In [1]: import numpy as np

In [2]: from numpy import linalg as LA

In [3]: np.set_printoptions(precision=2, suppress=True, linewidth=160)

In [4]: def tidy(a):
   ...:     return np.round(a, 2) + 0
   ...: 

In [5]: feats = np.loadtxt("w.csv", delimiter=",")

In [6]: print(feats)
[[ 5. -5. -2.  7. -2.]
 [ 0.  5.  3. -7.  0.]
 [ 0.  5. -9. -8. -6.]
 [ 0.  5.  3. -7.  0.]]

In [7]: Uu, s, VT = LA.svd(feats)

In [8]: V = VT[:(s > 1e-8).sum()]

In [9]: rng = np.random.default_rng(20742)

In [10]: x0 = feats[3] + -3 * feats[1] + rng.integers(2) * np.eye(5)[1]

In [11]: print(x0)
[  0. -10.  -6.  14.   0.]

In [12]: print(tidy(V.T @ V))
[[ 0.84 -0.03  0.16  0.05 -0.33]
 [-0.03  0.32  0.06 -0.46 -0.05]
 [ 0.16  0.06  0.84 -0.02  0.32]
 [ 0.05 -0.46 -0.02  0.66  0.1 ]
 [-0.33 -0.05  0.32  0.1   0.34]]

In [13]: w1 = np.array([[-7, 7, 5], [-2, 4, -1], [5, -2, -1], [9, 4, 4], [9, 0, 2]])

In [14]: b = np.array([0, 2, 0])

In [15]: act = np.maximum(feats @ w1 + b, 0)

In [16]: print((act > 0).mean(axis=0))
[0.25 0.5  0.25]

In [17]: C = np.array([[1, 5, 1], [0, 2, 2], [4, 3, 2]])

In [18]: print((act @ C).round(6).argmax(axis=1))
[1 0 1 0]

In [19]: W0 = np.load("layer5.npy")

In [20]: print(W0)
[[-0.1  -1.63  0.09  1.32]
 [-1.14  1.79 -1.02 -1.63]
 [ 2.53 -3.44  0.1  -0.98]
 [ 1.1   0.15 -0.26  0.22]]

In [21]: print(tidy(LA.norm(feats, 2) / LA.norm(feats)))
0.82

In [22]: print(np.argsort(-LA.norm(feats, axis=0).round(6), kind="stable")[:3])
[3 2 1]

In [23]: print([round(float(x), 2) for x in LA.svd(feats, compute_uv=False)[:3]])
[18.01, 11.63, 4.39]

In [24]: print(LA.cond(feats) > 100)
True

In [25]: r = LA.matrix_rank(feats)

In [26]: print(r)
3

In [27]: ns = LA.svd(feats)[2][r:].T

In [28]: print(tidy(ns @ ns.T))
[[ 0.16  0.03 -0.16 -0.05  0.33]
 [ 0.03  0.68 -0.06  0.46  0.05]
 [-0.16 -0.06  0.16  0.02 -0.32]
 [-0.05  0.46  0.02  0.34 -0.1 ]
 [ 0.33  0.05 -0.32 -0.1   0.66]]

In [29]: print(np.allclose(feats @ ns, 0))
True

In [30]: print(ns.shape)
(5, 2)

In [31]: idx = rng.permutation(4)

In [32]: print(idx)
[1 2 0 3]

In [33]: M2 = W0[idx][:, idx]

In [34]: print(tidy(LA.det(M2)), tidy(LA.det(W0[idx])))
9.74 9.74

In [35]: print(M2)
[[ 1.79 -1.02 -1.14 -1.63]
 [-3.44  0.1   2.53 -0.98]
 [-1.63  0.09 -0.1   1.32]
 [ 0.15 -0.26  1.1   0.22]]
